>>> import numpy as np
>>> np.set_printoptions(precision=2, suppress=True, linewidth=140, sign=" ")
>>> X = np.loadtxt("out2.csv", delimiter=",")
>>> X
array([[ 0.,  2.,  0.,  0.,  0.,  0.],
       [ 2.,  2.,  2.,  0.,  0.,  0.],
       [ 0.,  2.,  1.,  2.,  0.,  0.],
       [ 0.,  0.,  2.,  0.,  2.,  0.],
       [ 0.,  0.,  0.,  2.,  2.,  2.],
       [ 0.,  0.,  0.,  0.,  2.,  1.]])
>>> # equal to its transpose
>>> x = np.array([-1, 2, 0, 1, -3, 2])
>>> target = X @ x
>>> target
array([ 4.,  2.,  6., -6.,  0., -4.])
>>> np.linalg.solve(X, X[:, 1])
array([ 0.,  1.,  0.,  0.,  0., -0.])
>>> np.round(np.linalg.solve(X, target), 2) + 0
array([-1.,  2.,  0.,  1., -3.,  2.])
>>> rng = np.random.default_rng(48463)
>>> lab = rng.permutation(6)
>>> lab
array([ 3,  0,  2,  1,  5,  4])
>>> B = X[lab][:, lab]
>>> np.diag(B)
array([ 0.,  0.,  1.,  2.,  1.,  2.])
>>> np.trace(B)
np.float64(6.0)
>>> def softmax(z):
...     e = np.exp(z - z.max(axis=-1, keepdims=True))
...     return e / e.sum(axis=-1, keepdims=True)
... 
>>> softmax(X[0] + 3)
array([ 0.08,  0.6 ,  0.08,  0.08,  0.08,  0.08])
>>> np.round(softmax(10 * X[0]), 2) + 0
array([ 0.,  1.,  0.,  0.,  0.,  0.])
>>> softmax(X[0])
array([ 0.08,  0.6 ,  0.08,  0.08,  0.08,  0.08])
>>> S = X @ X.T / np.sqrt(6)
>>> softmax(S)[0] @ X
array([ 0.56,  1.67,  0.95,  0.67,  0.33,  0.16])
>>> softmax(S).round(6).argmax(axis=1)
array([ 0,  1,  2,  3,  4,  4])
>>> Q, R = np.linalg.qr(X)
>>> np.abs(np.diag(R))
array([ 2.  ,  2.83,  2.12,  2.4 ,  2.6 ,  0.21])
>>> np.round(np.trace(Q @ Q.T), 2)
np.float64(6.0)
>>> Q.shape, R.shape
((6, 6), (6, 6))
>>> np.round(Q @ R, 2) + 0
array([[ 0.,  2.,  0.,  0.,  0.,  0.],
       [ 2.,  2.,  2.,  0.,  0.,  0.],
       [ 0.,  2.,  1.,  2.,  0.,  0.],
       [ 0.,  0.,  2.,  0.,  2.,  0.],
       [ 0.,  0.,  0.,  2.,  2.,  2.],
       [ 0.,  0.,  0.,  0.,  2.,  1.]])
>>> np.allclose(R.T @ R, X.T @ X)
True
>>> W0 = np.loadtxt("case19.csv", delimiter=",")
>>> W0
array([[ 2.,  0.,  0.,  2.],
       [ 0., -2.,  2.,  0.],
       [ 0.,  0.,  2.,  0.],
       [-2.,  0.,  0.,  2.]])
>>> # 2 blocks once reordered
>>> ang = np.radians(180)
>>> R = np.eye(4)
>>> R[1, 1] = R[3, 3] = np.cos(ang)
>>> R[1, 3], R[3, 1] = -np.sin(ang), np.sin(ang)
>>> R.round(2) + 0
array([[ 1.,  0.,  0.,  0.],
       [ 0., -1.,  0.,  0.],
       [ 0.,  0.,  1.,  0.],
       [ 0.,  0.,  0., -1.]])
>>> B = W0 @ R.T
>>> np.allclose(W0 @ W0.T, B @ B.T)
True
>>> np.linalg.svd(W0, compute_uv=False), np.linalg.svd(B, compute_uv=False)
(array([ 3.24,  2.83,  2.83,  1.24]), array([ 3.24,  2.83,  2.83,  1.24]))
>>> B.round(2) + 0
array([[ 2.,  0.,  0., -2.],
       [ 0.,  2.,  2.,  0.],
       [ 0.,  0.,  2.,  0.],
       [-2.,  0.,  0., -2.]])
>>> cov = W0.T @ W0
>>> np.linalg.matrix_rank(cov)
np.int64(4)
>>> np.trace(cov), (W0 ** 2).sum()
(np.float64(28.0), np.float64(28.0))
>>> np.allclose(cov, cov.T)
True
>>> W0.reshape(2, -1)
array([[ 2.,  0.,  0.,  2.,  0., -2.,  2.,  0.],
       [ 0.,  0.,  2.,  0., -2.,  0.,  0.,  2.]])
>>> W0.reshape(4, 5)
Traceback (most recent call last):
  File "<python-input-46>", line 1, in <module>
    W0.reshape(4, 5)
    ~~~~~~~~~~^^^^^^
ValueError: cannot reshape array of size 16 into shape (4,5)
>>> T = W0.reshape(4, 2, -1)
>>> T.shape
(4, 2, 2)
>>> np.einsum("ihd,ihd->ih", T, T)
array([[ 4.,  4.],
       [ 4.,  4.],
       [ 0.,  4.],
       [ 4.,  4.]])
>>> np.einsum("ihd,jhd->hij", T, T).shape
(2, 4, 4)
>>> np.round(np.linalg.norm(W0, 2), 2)
np.float64(3.24)
>>> np.linalg.norm(W0, axis=1)
array([ 2.83,  2.83,  2.  ,  2.83])
>>> round(float(np.linalg.norm(W0, "nuc")), 2)
10.13
>>> lab = rng.permutation(4)
>>> B = W0[:, lab] * rng.choice([-1, 1], 4)
>>> B
array([[-0.,  2., -0.,  2.],
       [ 2.,  0., -2.,  0.],
       [-0.,  0., -2.,  0.],
       [-0.,  2., -0., -2.]])
>>> Uu, _, Vh = np.linalg.svd(W0.T @ B)
>>> lab
array([ 1,  3,  2,  0])
>>> feats = np.loadtxt("mat.csv", delimiter=",")
>>> feats
array([[ 2., -1.,  0.,  0.,  0.,  0.,  0.,  0.,  0.,  0.],
       [-1., -1., -1.,  0.,  0.,  0.,  0.,  0.,  0.,  0.],
       [ 0., -1., -1., -1.,  0.,  0.,  0.,  0.,  0.,  0.],
       [ 0.,  0., -1., -2., -1.,  0.,  0.,  0.,  0.,  0.],
       [ 0.,  0.,  0., -1., -2., -1.,  0.,  0.,  0.,  0.],
       [ 0.,  0.,  0.,  0., -1.,  2., -1.,  0.,  0.,  0.],
       [ 0.,  0.,  0.,  0.,  0., -1.,  1., -1.,  0.,  0.],
       [ 0.,  0.,  0.,  0.,  0.,  0., -1.,  0., -1.,  0.],
       [ 0.,  0.,  0.,  0.,  0.,  0.,  0., -1.,  1., -1.],
       [ 0.,  0.,  0.,  0.,  0.,  0.,  0.,  0., -1.,  2.]])
>>> # symmetric
>>> np.linalg.norm(X, axis=1).argmax()
np.int64(1)
>>> np.round(np.linalg.norm(X, 1), 2), round(np.linalg.norm(X, np.inf), 2)
(np.float64(6.0), np.float64(6.0))
>>> X[1] @ X[3]
np.float64(4.0)
>>> np.round(np.linalg.norm(X) ** 2 / np.linalg.norm(X, 2) ** 2, 2)
np.float64(2.21)
>>> np.linalg.norm(X, axis=1)
array([ 2.  ,  3.46,  3.  ,  2.83,  3.46,  2.24])
>>> np.round(np.linalg.norm(X, "nuc"), 2)
np.float64(14.53)
>>> np.linalg.norm(X, axis=0)
array([ 2.  ,  3.46,  3.  ,  2.83,  3.46,  2.24])
>>> round(np.linalg.norm(X, 2), 2)
np.float64(4.76)
>>> A = np.load("a.npy")
>>> A
array([[ 0,  1,  1,  1],
       [ 1,  0,  1,  1],
       [ 1,  1,  0,  1],
       [ 1,  1,  1,  0]])
>>> # symmetric, so the eigenvalues are real
>>> np.fft.fft(A[0])
array([ 3.+0.j, -1.+0.j, -1.+0.j, -1.+0.j])
>>> np.allclose(A @ A.T, A.T @ A)
True
>>> np.sort(np.abs(np.fft.fft(A[0]))), np.sort(np.linalg.svd(A, compute_uv=False))
(array([ 1.,  1.,  1.,  3.]), array([ 1.,  1.,  1.,  3.]))
>>> cov = A.T @ A
>>> np.trace(cov), (A ** 2).sum()
(np.int64(12), np.int64(12))
>>> A @ A
array([[ 3,  2,  2,  2],
       [ 2,  3,  2,  2],
       [ 2,  2,  3,  2],
       [ 2,  2,  2,  3]])
>>> np.argwhere(np.triu(A))
array([[ 0,  1],
       [ 0,  2],
       [ 0,  3],
       [ 1,  2],
       [ 1,  3],
       [ 2,  3]])
>>> L = np.diag(A.sum(axis=1)) - A
>>> np.linalg.matrix_rank(L)
np.int64(3)
>>> (np.linalg.eigvalsh(L) < 1e-8).sum()
np.int64(1)
>>> J = np.loadtxt("run0.csv", delimiter=",")
>>> J
array([[  0.14,   0.46,  -2.99,  -0.06,   1.47,   1.07],
       [  0.1 ,   1.81, -16.69,   0.07,   8.8 ,   6.13],
       [ -0.15,   0.25,   0.12,   0.03,  -0.27,   0.43],
       [  0.23,  -1.58,   9.43,   0.26,  -4.61,  -3.55],
       [ -0.11,  -1.01,   6.4 ,  -0.28,  -2.97,  -2.78],
       [ -0.55,  -0.18,   2.46,   0.27,  -1.67,  -0.7 ],
       [  0.08,   0.18,   0.52,  -0.28,  -0.51,   0.24],
       [  0.08,   0.57,  -6.99,   0.  ,   3.92,   2.63],
       [ -0.13,   0.95,  -3.63,   0.04,   1.95,   0.85],
       [ -0.41,  -0.67,   5.01,   0.69,  -2.53,  -1.99],
       [  0.29,  -0.81,   4.51,  -0.41,  -1.91,  -1.82],
       [ -0.22,   0.93,  -7.06,   0.17,   3.31,   2.35],
       [  0.04,  -0.19,   1.29,  -0.01,  -0.84,  -0.82],
       [  0.23,   0.18,   2.65,   0.2 ,  -1.73,  -0.38],
       [ -0.25,   0.7 ,  -4.62,  -0.02,   2.33,   1.32],
       [ -0.13,   0.37,  -1.95,   0.14,   0.91,   0.87],
       [  0.26,   0.9 ,  -7.41,  -0.1 ,   3.5 ,   3.11],
       [  0.15,   0.79,  -6.43,   0.36,   3.26,   2.86],
       [  0.1 ,   0.25,  -3.95,  -0.13,   1.86,   1.03],
       [  0.05,  -2.36,  19.29,   0.26,  -9.68,  -7.41],
       [  0.36,   0.35,  -5.96,   0.11,   3.09,   2.45],
       [ -0.35,   0.88,  -8.97,  -0.55,   4.8 ,   4.13]])
>>> d = np.linalg.norm(J[:, None] - J[None], axis=-1)
>>> d[:5, :5]
array([[  0.  ,  16.4 ,   3.64,  14.73,  11.18],
       [ 16.4 ,   0.  ,  20.  ,  31.1 ,  27.55],
       [  3.64,  20.  ,   0.  ,  11.18,   7.66],
       [ 14.73,  31.1 ,  11.18,   0.  ,   3.63],
       [ 11.18,  27.55,   7.66,   3.63,   0.  ]])
>>> E = np.load("w.npy")
>>> E
array([[ 2,  0,  0],
       [ 3,  2,  0],
       [ 1,  2,  2]])
>>> # triangular, det is the product of the diagonal
>>> np.prod(np.diag(E)), np.round(np.linalg.det(E), 2)
(np.int64(8), np.float64(8.0))
>>> np.sort(np.linalg.eigvals(E))
array([ 2.,  2.,  2.])
>>> [int(np.linalg.matrix_rank(np.linalg.matrix_power(E, p))) for p in range(1, 4)]
[3, 3, 3]
>>> m1 = np.loadtxt("block18.csv", delimiter=",")
>>> m1
array([[ 0.,  0.,  0.,  0.,  0.,  0.,  0.,  0.,  0.,  0.],
       [ 0.,  0.,  0.,  0.,  0., -1.,  3.,  3.,  0.,  0.],
       [-2.,  0.,  0.,  0.,  0.,  2.,  0.,  0.,  0.,  0.],
       [ 0.,  0.,  0.,  1.,  0.,  1., -2.,  0.,  0., -2.],
       [ 3.,  0.,  0., -3.,  0.,  0.,  0.,  0., -2.,  0.],
       [ 0.,  0.,  0.,  0.,  0.,  0.,  0.,  1.,  1.,  0.]])
>>> np.argsort(-np.linalg.norm(m1, axis=0).round(6), kind="stable")[:3]
array([ 0,  6,  3])
>>> [round(float(x), 2) for x in np.linalg.svd(m1, compute_uv=False)[:3]]
[5.12, 4.7, 2.47]
>>> np.linalg.matrix_rank(m1, rtol=0.1)
np.int64(5)
>>> round(np.linalg.norm(m1, 2) / np.linalg.norm(m1), 2)
np.float64(0.66)
>>> W1 = np.array([[1, 0, 0, 1, 2],
...     [1, 2, 1, 0, 2],
...     [2, 2, 1, 2, 0],
...     [0, 1, 2, 2, 2],
...     [0, 2, 0, 0, 1],
...     [1, 1, 2, 1, 0],
...     [2, 1, 2, 0, 0],
...     [1, 0, 0, 0, 2],
...     [2, 0, 1, 0, 2],
...     [1, 2, 2, 1, 2]])
>>> beta = np.array([8, 7, 8, 6, 8])
>>> H = np.maximum(m1 @ W1 + beta, 0)
>>> H
array([[  8.,   7.,   8.,   6.,   8.],
       [ 16.,   9.,  12.,   5.,  14.],
       [  8.,   9.,  12.,   6.,   4.],
       [  3.,   3.,   4.,   7.,   6.],
       [  7.,   4.,   0.,   3.,   4.],
       [ 11.,   7.,   9.,   6.,  12.]])
>>> (H > 0).mean(axis=0)
array([ 1.  ,  1.  ,  0.83,  1.  ,  1.  ])
>>> C = np.array([[3, 3, 5], [5, 9, 3], [5, 8, 7], [4, 3, 9], [9, 4, 1]])
>>> (H @ C).round(6).argmax(axis=1)
array([ 1,  0,  1,  0,  0,  0])
>>> Uu, s, Vh = np.linalg.svd(m1)
>>> evecs = Vh[:(s > 1e-8).sum()]
>>> x = m1[5] + -1 * m1[2] + rng.integers(2) * np.eye(10)[8]
>>> x
array([ 2.,  0.,  0.,  0.,  0., -2.,  0.,  1.,  1.,  0.])
>>> np.allclose(evecs.T @ evecs @ x, x)
True
>>> np.round(evecs.T @ evecs, 2) + 0
array([[ 0.69,  0.  ,  0.  , -0.26,  0.  , -0.31, -0.17,  0.07, -0.07, -0.11],
       [ 0.  ,  0.  ,  0.  ,  0.  ,  0.  ,  0.  ,  0.  ,  0.  ,  0.  ,  0.  ],
       [ 0.  ,  0.  ,  0.  ,  0.  ,  0.  ,  0.  ,  0.  ,  0.  ,  0.  ,  0.  ],
       [-0.26,  0.  ,  0.  ,  0.7 ,  0.  , -0.26, -0.02, -0.07,  0.07, -0.26],
       [ 0.  ,  0.  ,  0.  ,  0.  ,  0.  ,  0.  ,  0.  ,  0.  ,  0.  ,  0.  ],
       [-0.31,  0.  ,  0.  , -0.26,  0.  ,  0.69, -0.17,  0.07, -0.07, -0.11],
       [-0.17,  0.  ,  0.  , -0.02,  0.  , -0.17,  0.71,  0.23, -0.23,  0.19],
       [ 0.07,  0.  ,  0.  , -0.07,  0.  ,  0.07,  0.23,  0.79,  0.21, -0.23],
       [-0.07,  0.  ,  0.  ,  0.07,  0.  , -0.07, -0.23,  0.21,  0.79,  0.23],
       [-0.11,  0.  ,  0.  , -0.26,  0.  , -0.11,  0.19, -0.23,  0.23,  0.62]])
>>> C = np.array([[-3, -5, -4, 1, 4, 4, -2],
...     [-1, 4, 0, -4, -1, 5, -2],
...     [-1, 5, -2, 2, -2, -5, -4],
...     [-4, -3, -5, 3, 2, -4, -3],
...     [3, 3, 2, 4, -4, 0, -2],
...     [1, 4, -3, -2, 0, -5, -4],
...     [1, -1, -5, -4, 2, 2, 4]])
>>> mat = (rng.random((18, 7)) < 0.25) @ C
>>> mat
array([[ -3,   5, -15,  -1,   2, -12,  -7],
       [  3,  11,  -1,  -2,  -5,   0,  -8],
       [  0,   2,  -9,   3,   0,   1,  -4],
       [  1,   4,  -3,  -2,   0,  -5,  -4],
       [ -3,  -6, -12,   4,   4,   2,  -3],
       [ -1,   0,  -3,   7,  -2,  -4,  -5],
       [ -5,   2,  -7,   5,   0,  -9,  -7],
       [  0,   0,   0,   0,   0,   0,   0],
       [  0,   0,   0,   0,   0,   0,   0],
       [ -2,  -6,  -9,  -3,   6,   6,   2],
       [ -3,  -5,  -4,   1,   4,   4,  -2],
       [ -4,   0,  -6,   3,   2,  -1,  -6],
       [ -1,   5,  -2,   2,  -2,  -5,  -4],
       [  3,   3,   2,   4,  -4,   0,  -2],
       [ -1,   5,  -2,   2,  -2,  -5,  -4],
       [ -6,   6,  -7,   1,  -1,  -4,  -9],
       [  1,  -1,  -5,  -4,   2,   2,   4],
       [ -4,   5,  -8,  -3,   1,  -4,  -9]])
>>> # row 8 repeats row 7
>>> B = np.array([[0, 0], [2, 0], [2, 2]])
>>> np.einsum("ik,kj->ij", E, B)
array([[ 0,  0],
       [ 4,  0],
       [ 8,  4]])
>>> np.einsum("ij->j", E)
array([ 6,  4,  2])
>>> np.linalg.matrix_rank(E @ B)
np.int64(2)
>>> B @ E
Traceback (most recent call last):
  File "<python-input-120>", line 1, in <module>
    B @ E
    ~~^~~
ValueError: matmul: Input operand 1 has a mismatch in its core dimension 0, with gufunc signature (n?,k),(k,m?)->(n?,m?) (size 3 is different from 2)
>>> B.T @ E.T
array([[ 0,  4,  8],
       [ 0,  0,  4]])
>>> Uu, s = np.linalg.svd(mat)
Traceback (most recent call last):
  File "<python-input-122>", line 1, in <module>
    Uu, s = np.linalg.svd(mat)
    ^^^^^
ValueError: too many values to unpack (expected 2)
>>> Uu, s, Vh = np.linalg.svd(mat, full_matrices=False)
>>> np.round(Vh @ Vh.T, 2) + 0
array([[ 1.,  0.,  0.,  0.,  0.,  0.,  0.],
       [ 0.,  1.,  0.,  0.,  0.,  0.,  0.],
       [ 0.,  0.,  1.,  0.,  0.,  0.,  0.],
       [ 0.,  0.,  0.,  1.,  0.,  0.,  0.],
       [ 0.,  0.,  0.,  0.,  1.,  0.,  0.],
       [ 0.,  0.,  0.,  0.,  0.,  1.,  0.],
       [ 0.,  0.,  0.,  0.,  0.,  0.,  1.]])
>>> np.abs(Vh[0])
array([ 0.22,  0.29,  0.63,  0.11,  0.01,  0.41,  0.54])
>>> round(np.sqrt((s ** 2).sum()), 2), round(np.linalg.norm(mat), 2)
(np.float64(50.44), np.float64(50.44))
>>> Ac = mat - mat.mean(axis=0)
>>> Uu, s, Vh = np.linalg.svd(Ac, full_matrices=False)
>>> np.abs(Vh[0]).argmax()
np.int64(1)
>>> np.round(Ac.mean(axis=0), 2) + 0
array([ 0.,  0.,  0.,  0.,  0.,  0.,  0.])
>>> np.searchsorted(np.cumsum(s ** 2) / (s ** 2).sum(), 0.9) + 1
np.int64(4)
>>> np.linalg.matrix_rank(Ac)
np.int64(7)
>>> proj = mat @ np.linalg.solve(mat.T @ mat, mat.T)
>>> np.round(np.linalg.eigvalsh(proj), 2) + 0
array([ 0.,  0.,  0.,  0.,  0.,  0.,  0.,  0.,  0.,  0.,  0.,  1.,  1.,  1.,  1.,  1.,  1.,  1.])
>>> proj @ mat[:, 2]
array([-15.,  -1.,  -9.,  -3., -12.,  -3.,  -7.,   0.,   0.,  -9.,  -4.,  -6.,  -2.,   2.,  -2.,  -7.,  -5.,  -8.])
>>> np.diag(proj)
array([ 0.66,  0.67,  0.49,  0.43,  0.51,  0.48,  0.33,  0.  ,  0.  ,  0.38,  0.37,  0.44,  0.2 ,  0.28,  0.2 ,  0.65,  0.41,  0.5 ])
>>> np.trace(proj)
np.float64(7.0)
